% python3 -q
>>> import numpy as np
>>> np.set_printoptions(suppress=True, linewidth=160)
>>> def tidy(a):
...     return np.round(a, 3) + 0
... 
>>> M = np.load("x.npy")
>>> M
array([[1, 1, 0, 1, 1, 2, 0],
       [2, 2, 2, 0, 0, 1, 2],
       [1, 1, 1, 2, 1, 2, 1],
       [1, 2, 0, 0, 2, 2, 1],
       [2, 1, 2, 1, 2, 2, 0],
       [2, 0, 2, 1, 1, 1, 1],
       [0, 1, 1, 1, 2, 1, 0]])
>>> Uu, s, Vt = np.linalg.svd(M)
>>> tidy(s)
array([8.333, 3.092, 2.462, 1.626, 1.281, 0.806, 0.066])
>>> np.argmax(s[:-1] / (s[1:] + 1e-6)) + 1
np.int64(6)
>>> out = Uu[:, :6] @ np.diag(s[:6]) @ Vt[:6]
>>> np.linalg.matrix_rank(out)
np.int64(6)
>>> tidy(np.abs(M - out).max())
np.float64(0.025)
>>> np.linalg.matrix_rank(M, rtol=0.05)
np.int64(6)
>>> out = M / np.linalg.norm(M, axis=1, keepdims=True)
>>> C2 = out @ out.T
>>> tidy(np.linalg.norm(out, axis=1))
array([1., 1., 1., 1., 1., 1., 1.])
>>> np.argwhere(np.triu(np.abs(C2) > 0.95, 1))
array([], shape=(0, 2), dtype=int64)
>>> (np.abs(C2) > 0.9).astype(int)
array([[1, 0, 0, 0, 0, 0, 0],
       [0, 1, 0, 0, 0, 0, 0],
       [0, 0, 1, 0, 0, 0, 0],
       [0, 0, 0, 1, 0, 0, 0],
       [0, 0, 0, 0, 1, 0, 0],
       [0, 0, 0, 0, 0, 1, 0],
       [0, 0, 0, 0, 0, 0, 1]])
>>> (C2 - 2 * np.eye(7)).round(6).argmax(axis=1)
array([2, 5, 0, 0, 5, 4, 4])
>>> def softmax(z):
...     e = np.exp(z - z.max(axis=-1, keepdims=True))
...     return e / e.sum(axis=-1, keepdims=True)
... 
>>> tidy(softmax(M[3] + -1))
array([0.092, 0.25 , 0.034, 0.034, 0.25 , 0.25 , 0.092])
>>> S = M @ M.T / np.sqrt(7)
>>> softmax(S).round(6).argmax(axis=1)
array([4, 1, 2, 3, 4, 4, 4])
>>> u = np.array([0, 0, 1, 0, 2, 2, 1])
>>> rng = np.random.default_rng(59)
>>> F = np.outer(rng.normal(size=19), u) + 0.05 * rng.normal(size=(19, 7))
>>> tidy(F)
array([[-0.048, -0.055, -0.929,  0.027, -2.036, -2.041, -1.076],
       [ 0.057,  0.014,  1.651,  0.063,  3.179,  3.269,  1.623],
       [ 0.028, -0.078,  1.956, -0.015,  3.816,  3.846,  1.898],
       [-0.016, -0.039, -0.049,  0.001,  0.057, -0.11 , -0.138],
       [-0.008,  0.043, -0.957, -0.121, -1.918, -1.918, -1.032],
       [ 0.033,  0.014, -0.655,  0.033, -1.211, -1.111, -0.558],
       [ 0.091, -0.003, -0.051, -0.036, -0.19 , -0.159, -0.085],
       [ 0.   ,  0.016, -1.095, -0.04 , -2.167, -2.182, -1.08 ],
       [-0.012,  0.023,  2.161, -0.096,  4.362,  4.347,  2.129],
       [ 0.048,  0.023,  0.323,  0.038,  0.538,  0.571,  0.246],
       [-0.062,  0.005,  1.081,  0.024,  2.042,  1.98 ,  0.966],
       [-0.008, -0.039,  0.543,  0.024,  1.153,  1.14 ,  0.614],
       [-0.046, -0.083,  1.074, -0.074,  2.223,  2.235,  1.199],
       [-0.047, -0.03 , -0.023, -0.04 ,  0.118,  0.075,  0.058],
       [-0.057, -0.02 , -0.695, -0.002, -1.364, -1.334, -0.724],
       [ 0.03 , -0.012,  1.363,  0.038,  2.663,  2.615,  1.257],
       [ 0.036,  0.037, -0.521, -0.023, -1.03 , -1.03 , -0.595],
       [-0.023,  0.029, -0.799,  0.053, -1.732, -1.723, -0.875],
       [-0.007,  0.011,  1.063,  0.001,  2.159,  2.091,  1.031]])
>>> D = np.linalg.norm(F[:, None] - F[None], axis=-1)
>>> tidy(D[:5, :5])
array([[0.   , 8.327, 9.277, 3.125, 0.254],
       [8.327, 0.   , 0.96 , 5.212, 8.172],
       [9.277, 0.96 , 0.   , 6.16 , 9.121],
       [3.125, 5.212, 6.16 , 0.   , 2.969],
       [0.254, 8.172, 9.121, 2.969, 0.   ]])
>>> D.mean(axis=1).argmax()
np.int64(8)
>>> np.linalg.matrix_rank(D ** 2)
np.int64(9)
>>> Uu, s, Vt = np.linalg.svd(F, full_matrices=False)
>>> tidy(s / s[0])
array([1.   , 0.018, 0.017, 0.014, 0.01 , 0.009, 0.007])
>>> tidy(Uu.T @ F @ Vt.T)
array([[14.668,  0.   ,  0.   ,  0.   ,  0.   ,  0.   ,  0.   ],
       [ 0.   ,  0.264,  0.   ,  0.   ,  0.   ,  0.   ,  0.   ],
       [ 0.   ,  0.   ,  0.253,  0.   ,  0.   ,  0.   ,  0.   ],
       [ 0.   ,  0.   ,  0.   ,  0.2  ,  0.   ,  0.   ,  0.   ],
       [ 0.   ,  0.   ,  0.   ,  0.   ,  0.149,  0.   ,  0.   ],
       [ 0.   ,  0.   ,  0.   ,  0.   ,  0.   ,  0.126,  0.   ],
       [ 0.   ,  0.   ,  0.   ,  0.   ,  0.   ,  0.   ,  0.1  ]])
>>> tidy(np.abs(Vt[0]))
array([0.002, 0.003, 0.318, 0.001, 0.633, 0.631, 0.316])
>>> tidy(Vt @ Vt.T)
array([[1., 0., 0., 0., 0., 0., 0.],
       [0., 1., 0., 0., 0., 0., 0.],
       [0., 0., 1., 0., 0., 0., 0.],
       [0., 0., 0., 1., 0., 0., 0.],
       [0., 0., 0., 0., 1., 0., 0.],
       [0., 0., 0., 0., 0., 1., 0.],
       [0., 0., 0., 0., 0., 0., 1.]])
>>> tidy(Uu.T @ Uu)
array([[1., 0., 0., 0., 0., 0., 0.],
       [0., 1., 0., 0., 0., 0., 0.],
       [0., 0., 1., 0., 0., 0., 0.],
       [0., 0., 0., 1., 0., 0., 0.],
       [0., 0., 0., 0., 1., 0., 0.],
       [0., 0., 0., 0., 0., 1., 0.],
       [0., 0., 0., 0., 0., 0., 1.]])
